$ ipython --no-banner

In [1]: import numpy as np

In [2]: from numpy import linalg as LA

In [3]: np.set_printoptions(precision=2, suppress=True, linewidth=200)

In [4]: tidy = lambda a: np.round(a, 2) + 0

In [5]: M2 = np.array([[-5, -1, 0, 2, -1, -4, -2, -4, 4, -4, -3, -2],
   ...:     [-4, -3, 5, 5, -4, 1, 3, -3, 0, -5, -4, -3],
   ...:     [-2, -3, -4, -5, 3, -3, -5, -5, 4, 0, 1, -5],
   ...:     [-2, 2, 2, -4, 0, -4, 2, -3, -3, -5, -3, -3]])

In [6]: data = M2.T @ M2

In [7]: data
Out[7]: 
array([[ 49,  19, -16, -12,  15,  30,   4,  48, -22,  50,  35,  38],
       [ 19,  23,   1, -10,   4,   2,  12,  22, -22,   9,   6,  20],
       [-16,   1,  45,  37, -32,   9,  39,  -1, -22, -35, -30,  -1],
       [-12, -10,  37,  70, -37,  28,  28,  14,   0, -13, -19,  18],
       [ 15,   4, -32, -37,  26,  -9, -25,   1,   8,  24,  22,  -1],
       [ 30,   2,   9,  28,  -9,  42,  18,  40, -16,  31,  17,  32],
       [  4,  12,  39,  28, -25,  18,  42,  18, -34, -17, -17,  14],
       [ 48,  22,  -1,  14,   1,  40,  18,  59, -27,  46,  28,  51],
       [-22, -22, -22,   0,   8, -16, -34, -27,  41,  -1,   1, -19],
       [ 50,   9, -35, -13,  24,  31, -17,  46,  -1,  66,  47,  38],
       [ 35,   6, -30, -19,  22,  17, -17,  28,   1,  47,  35,  22],
       [ 38,  20,  -1,  18,  -1,  32,  14,  51, -19,  38,  22,  47]])

In [8]: U, sig, vt = LA.svd(data)

In [9]: evecs = vt[:(sig > 1e-8).sum()]

In [10]: rng = np.random.default_rng(522197)

In [11]: x = data[5] + -3 * data[1] + rng.integers(2) * np.eye(12)[5]

In [12]: x
Out[12]: array([-27., -67.,   6.,  58., -21.,  36., -18., -26.,  50.,   4.,  -1., -28.])

In [13]: tidy(LA.norm(x - evecs.T @ evecs @ x))
Out[13]: np.float64(0.0)

In [14]: LA.matrix_rank(np.vstack([data, x]))
Out[14]: np.int64(4)

In [15]: [round(float(x), 2) for x in LA.svd(data, compute_uv=False)[:3]]
Out[15]: [258.16, 193.77, 73.29]

In [16]: LA.matrix_rank(data, rtol=0.1)
Out[16]: np.int64(3)

In [17]: tidy(LA.norm(data, 2) / LA.norm(data))
Out[17]: np.float64(0.78)

In [18]: r0 = np.array([-1, -2])

In [19]: np.polyval(r0, data[11])
Out[19]: array([-40, -22,  -1, -20,  -1, -34, -16, -53,  17, -40, -24, -49])

In [20]: np.convolve(data[11], r0)
Out[20]: array([-38, -96, -39, -16, -35, -30, -78, -79, -83,   0, -98, -91, -94])

In [21]: data @ data
Out[21]: 
array([[12260,  4600, -4385, -1772,  3591,  7858,   496, 12549, -4575, 13178,  9042, 10365],
       [ 4600,  2640,  -301,  -440,   675,  2862,  1720,  5071, -3233,  3876,  2548,  4183],
       [-4385,  -301,  8888,  7958, -6609,  1016,  7160, -1209, -3237, -7781, -6588,  -771],
       [-1772,  -440,  7958, 10500, -6642,  4336,  6888,  2348, -2752, -3814, -4222,  2540],
       [ 3591,   675, -6609, -6642,  5142,  -930, -5088,  1050,  1806,  5775,  4968,   600],
       [ 7858,  2862,  1016,  4336,  -930,  8068,  3912, 10188, -4616,  7536,  4330,  8680],
       [  496,  1720,  7160,  6888, -5088,  3912,  7432,  3696, -5272, -2704, -3064,  3248],
       [12549,  5071, -1209,  2348,  1050, 10188,  3696, 14621, -6449, 12440,  7861, 12331],
       [-4575, -3233, -3237, -2752,  1806, -4616, -5272, -6449,  5701, -2278,  -905, -5315],
       [13178,  3876, -7781, -3814,  5775,  7536, -2704, 12440, -2278, 15927, 11315, 10304],
       [ 9042,  2548, -6588, -4222,  4968,  4330, -3064,  7861,  -905, 11315,  8287,  6421],
       [10365,  4183,  -771,  2540,   600,  8680,  3248, 12331, -5315, 10304,  6421, 10489]])

In [22]: tidy(LA.det(data))
Out[22]: np.float64(0.0)

In [23]: tidy(np.sort(np.abs(LA.eigvals(data))))
Out[23]: array([  0.  ,   0.  ,   0.  ,   0.  ,   0.  ,   0.  ,   0.  ,   0.  ,  19.78,  73.29, 193.77, 258.16])

In [24]: np.allclose(data, data.T)
Out[24]: True

In [25]: U, sig, vt = LA.svd(data)

In [26]: np.argmax(sig[:-1] / (sig[1:] + 1e-6)) + 1
Out[26]: np.int64(4)

In [27]: M2 = U[:, :4] @ np.diag(sig[:4]) @ vt[:4]

In [28]: tidy(LA.norm(data - M2, 2)), tidy(sig[4])
Out[28]: (np.float64(0.0), np.float64(0.0))

In [29]: LA.matrix_rank(M2)
Out[29]: np.int64(4)

In [30]: tidy(np.abs(data - M2).max())
Out[30]: np.float64(0.0)

In [31]: LA.matrix_rank(data, rtol=0.05)
Out[31]: np.int64(4)
